$ python3 -q
>>> import numpy as np
>>> import numpy.linalg as la
>>> np.set_printoptions(precision=2, suppress=True, linewidth=160)
>>> J = np.load("sample7.npy")
>>> J
array([[-3.25, -4.09,  0.9 ],
       [-1.84, -4.79, -2.2 ],
       [ 2.09,  5.8 , -2.14],
       [ 3.8 , -0.22,  3.14],
       [-4.02,  3.76,  2.64],
       [-1.14, -1.34, -0.04],
       [ 4.28,  1.92,  3.03],
       [14.38, -2.08, -1.65],
       [ 7.36, -4.05, -1.1 ],
       [ 2.99,  6.58, -4.08],
       [-1.54,  1.18,  0.69],
       [-0.31, -1.65, -5.34],
       [ 5.3 ,  1.34, -3.47],
       [-2.39,  5.85, -1.83],
       [-1.32, -2.82,  2.05],
       [-8.95, -2.5 ,  0.78]])
>>> Ac = (J - J.mean(axis=0)) / J.std(axis=0)
>>> Ac.std(axis=0)
array([1., 1., 1.])
>>> beta = la.lstsq(np.delete(Ac, 0, axis=1), Ac[:, 0])[0]
>>> np.abs(beta).argmax()
np.int64(1)
>>> np.round(1 - np.var(Ac[:, 0] - np.delete(Ac, 0, axis=1) @ beta), 2)
np.float64(0.05)
>>> W1 = np.array([[1, 2, 2], [-1, 2, 0], [-1, 2, -2]])
>>> beta = np.array([1, 0, 2])
>>> act = np.maximum(J @ W1 + beta, 0)
>>> la.matrix_rank(act)
np.int64(3)
>>> W2 = np.array([[0, 1], [2, 2], [1, 0]])
>>> W1 @ W2
array([[6, 5],
       [4, 3],
       [2, 3]])
>>> A2 = np.array([[2], [-2]])
>>> W2 = np.array([[-2, 1, 2, 1]])
>>> arr = A2 @ W2
>>> arr
array([[-4,  2,  4,  2],
       [ 4, -2, -4, -2]])
>>> # columns 1 and 3 are equal
>>> U, sv, Vt = la.svd(arr)
>>> vecs = Vt[:(sv > 1e-8).sum()]
>>> rng = np.random.default_rng(652420)
>>> x = arr[0] + -2 * arr[1] + rng.integers(2) * np.eye(4)[3]
>>> x
array([-12.,   6.,  12.,   7.])
>>> np.diag(vecs.T @ vecs)
array([0.4, 0.1, 0.4, 0.1])
>>> la.matrix_rank(np.vstack([arr, x]))
np.int64(2)
>>> vecs.T @ vecs
array([[ 0.4, -0.2, -0.4, -0.2],
       [-0.2,  0.1,  0.2,  0.1],
       [-0.4,  0.2,  0.4,  0.2],
       [-0.2,  0.1,  0.2,  0.1]])
>>> np.allclose(vecs.T @ vecs @ x, x)
False
